In [1]: import numpy as np

In [2]: np.set_printoptions(precision=2, suppress=True, linewidth=200)

In [3]: def rnd(a):
   ...:     return np.round(a, 2) + 0
   ...: 

In [4]: feats = np.load("block1.npy")

In [5]: feats
Out[5]: 
array([[0., 3., 0.],
       [2., 3., 0.],
       [0., 0., 2.]])

In [6]: feats @ feats
Out[6]: 
array([[ 6.,  9.,  0.],
       [ 6., 15.,  0.],
       [ 0.,  0.,  4.]])

In [7]: (feats - feats.T) / 2
Out[7]: 
array([[ 0. ,  0.5,  0. ],
       [-0.5,  0. ,  0. ],
       [ 0. ,  0. ,  0. ]])

In [8]: (feats + feats.T) / 2
Out[8]: 
array([[0. , 2.5, 0. ],
       [2.5, 3. , 0. ],
       [0. , 0. , 2. ]])

In [9]: rnd(np.linalg.matrix_power(feats, 3))
Out[9]: 
array([[18., 45.,  0.],
       [30., 63.,  0.],
       [ 0.,  0.,  8.]])

In [10]: np.allclose(feats, feats.T)
Out[10]: False

In [11]: M2 = np.linalg.inv(feats)

In [12]: rnd(M2)
Out[12]: 
array([[-0.5 ,  0.5 ,  0.  ],
       [ 0.33,  0.  ,  0.  ],
       [ 0.  ,  0.  ,  0.5 ]])

In [13]: np.allclose(M2, feats.T)
Out[13]: False

In [14]: f = np.array([1, -2, 1]) + 0.5

In [15]: data = np.eye(3) - 2 * np.outer(f, f) / (f @ f)

In [16]: rnd(data)
Out[16]: 
array([[ 0.33,  0.67, -0.67],
       [ 0.67,  0.33,  0.67],
       [-0.67,  0.67,  0.33]])

In [17]: rnd(np.linalg.norm(data, 1)), rnd(np.linalg.norm(data, np.inf))
Out[17]: (np.float64(1.67), np.float64(1.67))

In [18]: rnd(np.linalg.norm(data[2] - data[1]))
Out[18]: np.float64(1.41)

In [19]: rnd(np.linalg.norm(data, 2))
Out[19]: np.float64(1.0)

In [20]: rnd(np.linalg.norm(data, axis=1))
Out[20]: array([1., 1., 1.])

In [21]: rnd(np.linalg.norm(data, "nuc"))
Out[21]: np.float64(3.0)

In [22]: rng = np.random.default_rng(572)

In [23]: idx = rng.permutation(3)

In [24]: idx
Out[24]: array([0, 2, 1])

In [25]: M2 = data[idx][:, idx]

In [26]: np.trace(M2)
Out[26]: np.float64(1.0)

In [27]: rnd(M2)
Out[27]: 
array([[ 0.33, -0.67,  0.67],
       [-0.67,  0.33,  0.67],
       [ 0.67,  0.67,  0.33]])

In [28]: rnd(np.linalg.det(M2)), rnd(np.linalg.det(data[idx]))
Out[28]: (np.float64(-1.0), np.float64(1.0))

In [29]: arr = np.array([[3, 5, 1], [3, 4, 2], [1, 0, 2], [4, 3, 5], [4, 3, 3]]) * (rng.random((5, 3)) < 0.3)

In [30]: arr
Out[30]: 
array([[3, 0, 0],
       [0, 4, 2],
       [0, 0, 0],
       [0, 0, 5],
       [0, 3, 0]])

In [31]: idx = rng.permutation(3)

In [32]: M2 = arr[:, idx] * rng.choice([-1, 1], 3)

In [33]: M2
Out[33]: 
array([[ 3,  0,  0],
       [ 0, -2,  4],
       [ 0,  0,  0],
       [ 0, -5,  0],
       [ 0,  0,  3]])

In [34]: left, _, VT = np.linalg.svd(arr.T @ M2)

In [35]: rnd(left @ VT)
Out[35]: 
array([[ 1.,  0.,  0.],
       [ 0.,  0.,  1.],
       [ 0., -1.,  0.]])

In [36]: E = np.load("data.npy")

In [37]: rnd(E)
Out[37]: 
array([[ 0.83,  0.04, -0.15,  0.34,  0.02],
       [ 0.04,  0.99,  0.03, -0.1 ,  0.04],
       [-0.15,  0.03,  0.83,  0.27,  0.22],
       [ 0.34, -0.1 ,  0.27,  0.29,  0.1 ],
       [ 0.02,  0.04,  0.22,  0.1 ,  0.06]])

In [38]: x = np.array([1, 5, 3, 0, -1])

In [39]: rnd((x - E @ x) @ (E @ x))
Out[39]: np.float64(0.0)

In [40]: rnd(np.trace(E))
Out[40]: np.float64(3.0)

In [41]: rnd(np.linalg.eigvalsh(2 * E - np.eye(5)))
Out[41]: array([-1., -1.,  1.,  1.,  1.])

In [42]: rnd(np.eye(5) - E)
Out[42]: 
array([[ 0.17, -0.04,  0.15, -0.34, -0.02],
       [-0.04,  0.01, -0.03,  0.1 , -0.04],
       [ 0.15, -0.03,  0.17, -0.27, -0.22],
       [-0.34,  0.1 , -0.27,  0.71, -0.1 ],
       [-0.02, -0.04, -0.22, -0.1 ,  0.94]])

In [43]: rnd(E @ E @ x)
Out[43]: array([0.59, 5.02, 2.25, 0.57, 0.83])

In [44]: rnd(E @ x)
Out[44]: array([0.59, 5.02, 2.25, 0.57, 0.83])

In [45]: left, sig, VT = np.linalg.svd(E)

In [46]: rnd(sig)
Out[46]: array([1., 1., 1., 0., 0.])

In [47]: np.argmax(sig[:-1] / (sig[1:] + 1e-6)) + 1
Out[47]: np.int64(3)

In [48]: M2 = left[:, :3] @ np.diag(sig[:3]) @ VT[:3]

In [49]: rnd(M2)
Out[49]: 
array([[ 0.83,  0.04, -0.15,  0.34,  0.02],
       [ 0.04,  0.99,  0.03, -0.1 ,  0.04],
       [-0.15,  0.03,  0.83,  0.27,  0.22],
       [ 0.34, -0.1 ,  0.27,  0.29,  0.1 ],
       [ 0.02,  0.04,  0.22,  0.1 ,  0.06]])

In [50]: rnd(np.abs(E - M2).max())
Out[50]: np.float64(0.0)

In [51]: rnd(np.linalg.norm(E - M2) / np.linalg.norm(E))
Out[51]: np.float64(0.0)

In [52]: rk = np.linalg.matrix_rank(E)

In [53]: rk
Out[53]: np.int64(3)

In [54]: null = np.linalg.svd(E)[2][rk:].T

In [55]: [int(np.linalg.matrix_rank(np.delete(E, i, axis=0))) for i in range(5)]
Out[55]: [3, 3, 3, 3, 3]

In [56]: null.shape
Out[56]: (5, 2)

In [57]: rnd(E @ null)
Out[57]: 
array([[0., 0.],
       [0., 0.],
       [0., 0.],
       [0., 0.],
       [0., 0.]])

In [58]: idx = rng.permutation(5)

In [59]: idx
Out[59]: array([1, 3, 2, 4, 0])

In [60]: M2 = E[idx][:, idx]

In [61]: rnd(np.sort(np.abs(np.linalg.eigvals(M2))))
Out[61]: array([0., 0., 1., 1., 1.])

In [62]: np.allclose(M2, E)
Out[62]: False

In [63]: W0 = rng.normal(size=(10, 4))

In [64]: W0 = 10 * W0 / np.linalg.norm(W0, axis=1, keepdims=True)

In [65]: rnd(W0)
Out[65]: 
array([[-8.41, -0.32, -2.04,  5.  ],
       [ 3.66,  8.19,  3.03,  3.21],
       [-2.7 , -3.67,  1.71,  8.74],
       [-3.44, -5.68, -6.24, -4.13],
       [ 3.04, -0.71,  8.47,  4.31],
       [-4.5 ,  2.14, -6.29,  5.97],
       [ 5.66,  5.49,  6.03,  1.22],
       [-0.36, -1.1 ,  4.42,  8.9 ],
       [ 0.26, -4.44,  5.79, -6.83],
       [-1.34,  7.42, -3.95,  5.25]])

In [66]: gram = W0.T @ W0

In [67]: rnd(np.diag(gram))
Out[67]: array([166.75, 223.97, 271.44, 337.84])

In [68]: rnd(np.linalg.eigvalsh(gram)[::-1])
Out[68]: array([397.57, 373.66, 202.39,  26.37])

In [69]: np.linalg.matrix_rank(gram)
Out[69]: np.int64(4)

In [70]: theta = np.radians(90)

In [71]: r_ = np.eye(4)

In [72]: r_[3, 3] = r_[1, 1] = np.cos(theta)

In [73]: r_[3, 1], r_[1, 3] = -np.sin(theta), np.sin(theta)

In [74]: rnd(r_)
Out[74]: 
array([[ 1.,  0.,  0.,  0.],
       [ 0.,  0.,  0.,  1.],
       [ 0.,  0.,  1.,  0.],
       [ 0., -1.,  0.,  0.]])

In [75]: M2 = W0 @ r_.T

In [76]: np.allclose(W0 @ W0.T, M2 @ M2.T)
Out[76]: True

In [77]: np.allclose(np.linalg.norm(W0, axis=1), np.linalg.norm(M2, axis=1))
Out[77]: True

In [78]: rnd(np.abs(M2 - W0).max(axis=0))
Out[78]: array([ 0.  , 12.4 ,  0.  , 12.67])

In [79]: rnd(np.linalg.svd(W0, compute_uv=False)), rnd(np.linalg.svd(M2, compute_uv=False))
Out[79]: (array([19.94, 19.33, 14.23,  5.14]), array([19.94, 19.33, 14.23,  5.14]))

In [80]: mat = np.loadtxt("run19.csv", delimiter=",")

In [81]: mat
Out[81]: 
array([[ -0.2,  -0.4,  -0.6,   0. ],
       [  0.2,   1.5,  -0.3,  -0.2],
       [ -0.2,   0.3,   0. ,  -0.2],
       [ -0.8,  -1.6,  -0.7,  -0.8],
       [-22. , -28. ,  -6. , -26. ],
       [  2.8,   0.9,  -0.1,  -0.7],
       [  0.4,  -0.3,  -1. ,  -1.1],
       [ -0.8,  -1. ,  -1.2,   1.7],
       [  0.1,  -0.7,  -0.9,  -1. ],
       [  0.1,   1.2,   1.3,  -0.6],
       [ -1.8,  -0.8,  -0.2,   0.9],
       [  0.2,  -0.2,   1.2,   1.1],
       [  0.9,   0.1,   0.7,   0.2],
       [ -1.2,   1. ,  -0.3,  -1. ],
       [  1. ,   0.1,  -0.9,   0.3],
       [ -0.1,   0.1,   0.5,   0. ],
       [ -0.9,  -0.7,   0.5,  -0.5],
       [ -0.1,   0.1,  -0.8,   1. ],
       [ -1.2,   0.6,   2.3,   0.3],
       [  0.7,   0.3,   1. ,  -0.3],
       [ -0.5,  -1.3,   0.2,  -0.2],
       [ -0.2,  -0.2,  -0.3,   1.2],
       [  1.5,   0.4,  -0.8,  -0.1],
       [ -1.5,   1.6,  -0.8,  -1.3],
       [ -0.3,  -0.9,   0.6,   0.1]])

In [82]: theta = np.radians(30)

In [83]: r_ = np.eye(4)

In [84]: r_[1, 1] = r_[3, 3] = np.cos(theta)

In [85]: r_[1, 3], r_[3, 1] = -np.sin(theta), np.sin(theta)

In [86]: rnd(r_)
Out[86]: 
array([[ 1.  ,  0.  ,  0.  ,  0.  ],
       [ 0.  ,  0.87,  0.  , -0.5 ],
       [ 0.  ,  0.  ,  1.  ,  0.  ],
       [ 0.  ,  0.5 ,  0.  ,  0.87]])

In [87]: M2 = mat @ r_.T

In [88]: rnd(np.abs(M2 - mat).max(axis=0))
Out[88]: array([ 0.  , 16.75,  0.  , 10.52])

In [89]: rnd(np.linalg.det(r_)), rnd(np.trace(r_))
Out[89]: (np.float64(1.0), np.float64(3.73))

In [90]: np.allclose(np.linalg.norm(mat, axis=1), np.linalg.norm(M2, axis=1))
Out[90]: True

In [91]: rnd(np.linalg.norm(feats, 1)), rnd(np.linalg.norm(feats, np.inf))
Out[91]: (np.float64(6.0), np.float64(5.0))

In [92]: rnd(np.linalg.norm(feats, axis=0))
Out[92]: array([2.  , 4.24, 2.  ])

In [93]: Xs = mat - mat.mean(axis=0)

In [94]: vecs = np.linalg.svd(Xs)[2][:1]

In [95]: M2 = Xs - Xs @ vecs.T @ vecs

In [96]: rnd(M2.std(axis=0))
Out[96]: array([0.76, 0.64, 0.83, 0.76])

In [97]: rnd(np.cov(Xs @ vecs.T, rowvar=False))
Out[97]: np.float64(79.65)

In [98]: rnd(np.linalg.norm(M2) / np.linalg.norm(Xs))
Out[98]: np.float64(0.17)

In [99]: rnd((Xs @ vecs.T).std(axis=0))
Out[99]: array([8.74])

In [100]: np.linalg.norm(M2, axis=1).round(6).argmax()
Out[100]: np.int64(18)

In [101]: Xs = (mat - mat.mean(axis=0)) / mat.std(axis=0)

In [102]: np.argwhere(np.abs(Xs) > 2)
Out[102]: 
array([[4, 0],
       [4, 1],
       [4, 2],
       [4, 3]])

In [103]: beta = np.linalg.lstsq(np.delete(Xs, 1, axis=1), Xs[:, 1])[0]

In [104]: np.abs(beta).argmax()
Out[104]: np.int64(0)

In [105]: M = np.load("a.npy")

In [106]: M
Out[106]: 
array([[1, 1, 0, 0, 0, 0],
       [0, 2, 0, 0, 0, 0],
       [1, 0, 0, 0, 0, 0],
       [0, 0, 1, 1, 0, 0],
       [0, 0, 0, 2, 0, 0],
       [0, 0, 1, 0, 0, 0],
       [0, 0, 0, 0, 1, 1],
       [0, 0, 0, 0, 0, 2],
       [0, 0, 0, 0, 1, 0]])

In [107]: x = np.array([-1, 7, 7, 2, -4, 6])

In [108]: y = M @ x

In [109]: y
Out[109]: array([ 6, 14, -1,  9,  4,  7,  2, 12, -4])

In [110]: rnd(np.linalg.pinv(M) @ M)
Out[110]: 
array([[1., 0., 0., 0., 0., 0.],
       [0., 1., 0., 0., 0., 0.],
       [0., 0., 1., 0., 0., 0.],
       [0., 0., 0., 1., 0., 0.],
       [0., 0., 0., 0., 1., 0.],
       [0., 0., 0., 0., 0., 1.]])

In [111]: y = y + 0.05 * rng.normal(size=9)

In [112]: rnd(y)
Out[112]: array([ 6.05, 13.99, -0.98,  9.02,  4.04,  7.07,  1.96, 11.98, -3.94])

In [113]: beta, *_ = np.linalg.lstsq(M, y)

In [114]: rnd(M.T @ (y - M @ beta))
Out[114]: array([0., 0., 0., 0., 0., 0.])

In [115]: beta.round()
Out[115]: array([-1.,  7.,  7.,  2., -4.,  6.])

In [116]: x = np.array([-3, -3, 4, 3, -5, -3])

In [117]: h = np.maximum(M @ x, 0)

In [118]: np.maximum(M @ (3 * x), 0)
Out[118]: array([ 0,  0,  0, 21, 18, 12,  0,  0,  0])

In [119]: M * (h > 1e-9)[:, None]
Out[119]: 
array([[0, 0, 0, 0, 0, 0],
       [0, 0, 0, 0, 0, 0],
       [0, 0, 0, 0, 0, 0],
       [0, 0, 1, 1, 0, 0],
       [0, 0, 0, 2, 0, 0],
       [0, 0, 1, 0, 0, 0],
       [0, 0, 0, 0, 0, 0],
       [0, 0, 0, 0, 0, 0],
       [0, 0, 0, 0, 0, 0]])

In [120]: M.T @ h
Out[120]: array([ 0,  0, 11, 19,  0,  0])

In [121]: np.maximum(M @ x, 0) - np.maximum(-M @ x, 0)
Out[121]: array([-6, -6, -3,  7,  6,  4, -8, -6, -5])

In [122]: h
Out[122]: array([0, 0, 0, 7, 6, 4, 0, 0, 0])

In [123]: x = np.array([-3, -1, -3, 0])

In [124]: y = W0 @ x

In [125]: rnd(np.linalg.lstsq(W0, y)[0])
Out[125]: array([-3., -1., -3.,  0.])

In [126]: rnd(np.linalg.pinv(W0) @ W0)
Out[126]: 
array([[1., 0., 0., 0.],
       [0., 1., 0., 0.],
       [0., 0., 1., 0.],
       [0., 0., 0., 1.]])

In [127]: rnd(y)
Out[127]: array([ 31.69, -28.26,   6.66,  34.7 , -33.8 ,  30.23, -40.56, -11.07, -13.71,   8.45])

In [128]: y = y + 0.02 * rng.normal(size=10)

In [129]: rnd(y)
Out[129]: array([ 31.73, -28.25,   6.66,  34.68, -33.79,  30.22, -40.53, -11.09, -13.73,   8.48])

In [130]: beta, *_ = np.linalg.lstsq(W0, y)

In [131]: rnd(W0.T @ (y - W0 @ beta))
Out[131]: array([0., 0., 0., 0.])

In [132]: rnd(beta)
Out[132]: array([-3., -1., -3.,  0.])

In [133]: beta.round()
Out[133]: array([-3., -1., -3., -0.])

In [134]: M2 = M / np.linalg.norm(M, axis=1, keepdims=True)

In [135]: gram = M2 @ M2.T

In [136]: rnd(np.linalg.norm(M2, axis=1))
Out[136]: array([1., 1., 1., 1., 1., 1., 1., 1., 1.])

In [137]: rnd(gram[7])
Out[137]: array([0.  , 0.  , 0.  , 0.  , 0.  , 0.  , 0.71, 1.  , 0.  ])

In [138]: (np.abs(gram) > 0.9).astype(int)
Out[138]: 
array([[1, 0, 0, 0, 0, 0, 0, 0, 0],
       [0, 1, 0, 0, 0, 0, 0, 0, 0],
       [0, 0, 1, 0, 0, 0, 0, 0, 0],
       [0, 0, 0, 1, 0, 0, 0, 0, 0],
       [0, 0, 0, 0, 1, 0, 0, 0, 0],
       [0, 0, 0, 0, 0, 1, 0, 0, 0],
       [0, 0, 0, 0, 0, 0, 1, 0, 0],
       [0, 0, 0, 0, 0, 0, 0, 1, 0],
       [0, 0, 0, 0, 0, 0, 0, 0, 1]])

In [139]: np.degrees(np.arccos(np.clip(gram[7, 0], -1, 1)))
Out[139]: np.float64(90.0)

In [140]: X = np.load("arr.npy")

In [141]: X
Out[141]: 
array([[ 0, -2,  2,  0],
       [ 1, -1,  1,  1],
       [ 3,  1,  1,  2],
       [ 2,  1,  1,  0],
       [ 0,  1,  3,  2],
       [ 1, -1,  2,  4],
       [ 1, -3,  4,  2],
       [-1, -3,  5,  0],
       [-2, -4,  6, -2],
       [-2, -4,  7, -2],
       [-1, -3,  8, -1]])

In [142]: idx = X[:, 0] > np.median(X[:, 0])

In [143]: f = X[idx].mean(axis=0) - X[~idx].mean(axis=0)

In [144]: ((X - X.mean(axis=0)) @ f > 0).astype(int)
Out[144]: array([1, 1, 1, 1, 1, 1, 1, 0, 0, 0, 0])

In [145]: np.argsort(-np.abs(f).round(6), kind="stable")
Out[145]: array([2, 0, 3, 1])

In [146]: rnd((((X - X.mean(axis=0)) @ f > 0) == idx).mean())
Out[146]: np.float64(0.82)

In [147]: Xs = X - X.mean(axis=0)

In [148]: vecs = np.linalg.svd(Xs)[2][:1]

In [149]: M2 = Xs - Xs @ vecs.T @ vecs

In [150]: rnd((Xs @ vecs.T).std(axis=0))
Out[150]: array([3.47])

In [151]: rnd(np.cov(Xs @ vecs.T, rowvar=False))
Out[151]: np.float64(13.27)
